% python3 -q
>>> import numpy as np
>>> import numpy.linalg as la
>>> np.set_printoptions(precision=2, suppress=True, linewidth=140)
>>> tidy = lambda a: np.round(a, 2) + 0
>>> m1 = np.loadtxt("arr.csv", delimiter=",")
>>> m1
array([[  3.,   4.,   5.,   6.,   7.,   8.,   9.,  10.,  11.],
       [ 12.,  13.,  14.,  15.,  16.,  17.,  18.,  19.,  20.],
       [ 21.,  22.,  23.,  24.,  25.,  26.,  27.,  28.,  29.],
       [ 30.,  31.,  32.,  33.,  34.,  35.,  36.,  37.,  38.],
       [ 39.,  40.,  41.,  42.,  43.,  44.,  45.,  46.,  47.],
       [ 48.,  49.,  50.,  51.,  52.,  53.,  54.,  55.,  56.],
       [ 57.,  58.,  59.,  60.,  61.,  62.,  63.,  64.,  65.],
       [ 66.,  67.,  68.,  69.,  70.,  71.,  72.,  73.,  74.],
       [ 75.,  76.,  77.,  78.,  79.,  80.,  81.,  82.,  83.],
       [ 84.,  85.,  86.,  87.,  88.,  89.,  90.,  91.,  92.],
       [ 93.,  94.,  95.,  96.,  97.,  98.,  99., 100., 101.],
       [102., 103., 104., 105., 106., 107., 108., 109., 110.]])
>>> tidy(np.trace(la.pinv(m1) @ m1))
np.float64(2.0)
>>> np.abs(np.diag(la.qr(m1)[1])) > 1e-9
array([ True,  True, False, False, False, False, False, False, False])
>>> tidy(m1 @ la.pinv(m1) @ m1)
array([[  3.,   4.,   5.,   6.,   7.,   8.,   9.,  10.,  11.],
       [ 12.,  13.,  14.,  15.,  16.,  17.,  18.,  19.,  20.],
       [ 21.,  22.,  23.,  24.,  25.,  26.,  27.,  28.,  29.],
       [ 30.,  31.,  32.,  33.,  34.,  35.,  36.,  37.,  38.],
       [ 39.,  40.,  41.,  42.,  43.,  44.,  45.,  46.,  47.],
       [ 48.,  49.,  50.,  51.,  52.,  53.,  54.,  55.,  56.],
       [ 57.,  58.,  59.,  60.,  61.,  62.,  63.,  64.,  65.],
       [ 66.,  67.,  68.,  69.,  70.,  71.,  72.,  73.,  74.],
       [ 75.,  76.,  77.,  78.,  79.,  80.,  81.,  82.,  83.],
       [ 84.,  85.,  86.,  87.,  88.,  89.,  90.,  91.,  92.],
       [ 93.,  94.,  95.,  96.,  97.,  98.,  99., 100., 101.],
       [102., 103., 104., 105., 106., 107., 108., 109., 110.]])
>>> np.allclose(m1[:-1].T @ la.lstsq(m1[:-1].T, m1[-1])[0], m1[-1])
True
>>> la.lstsq(m1[:-1].T, m1[-1])[2]
np.int32(2)
>>> blk = np.stack([m1, 3 * m1, m1[::-1]])
>>> (blk @ m1.T).shape
(3, 12, 12)
>>> la.matrix_rank(blk.reshape(3, -1))
np.int64(2)
>>> blk.sum(axis=0)
array([[114., 119., 124., 129., 134., 139., 144., 149., 154.],
       [141., 146., 151., 156., 161., 166., 171., 176., 181.],
       [168., 173., 178., 183., 188., 193., 198., 203., 208.],
       [195., 200., 205., 210., 215., 220., 225., 230., 235.],
       [222., 227., 232., 237., 242., 247., 252., 257., 262.],
       [249., 254., 259., 264., 269., 274., 279., 284., 289.],
       [276., 281., 286., 291., 296., 301., 306., 311., 316.],
       [303., 308., 313., 318., 323., 328., 333., 338., 343.],
       [330., 335., 340., 345., 350., 355., 360., 365., 370.],
       [357., 362., 367., 372., 377., 382., 387., 392., 397.],
       [384., 389., 394., 399., 404., 409., 414., 419., 424.],
       [411., 416., 421., 426., 431., 436., 441., 446., 451.]])
>>> tidy(la.norm(blk, axis=(1, 2)))
array([ 670.62, 2011.86,  670.62])
>>> Uu, sigma, VT = la.svd(m1)
>>> V = VT[:(sigma > 1e-8).sum()]
>>> rng = np.random.default_rng(81628)
>>> x = m1[8] + 4 * m1[6] + rng.integers(2) * np.eye(9)[1]
>>> x
array([303., 309., 313., 318., 323., 328., 333., 338., 343.])
>>> tidy(la.norm(x - V.T @ V @ x))
np.float64(0.86)
>>> np.allclose(V.T @ V @ x, x)
False
>>> la.matrix_rank(np.vstack([m1, x]))
np.int64(3)
>>> rank = la.matrix_rank(m1)
>>> rank
np.int64(2)
>>> ns = la.svd(m1)[2][rank:].T
>>> [int(la.matrix_rank(m1[:, :j + 1])) for j in range(9)]
[1, 2, 2, 2, 2, 2, 2, 2, 2]
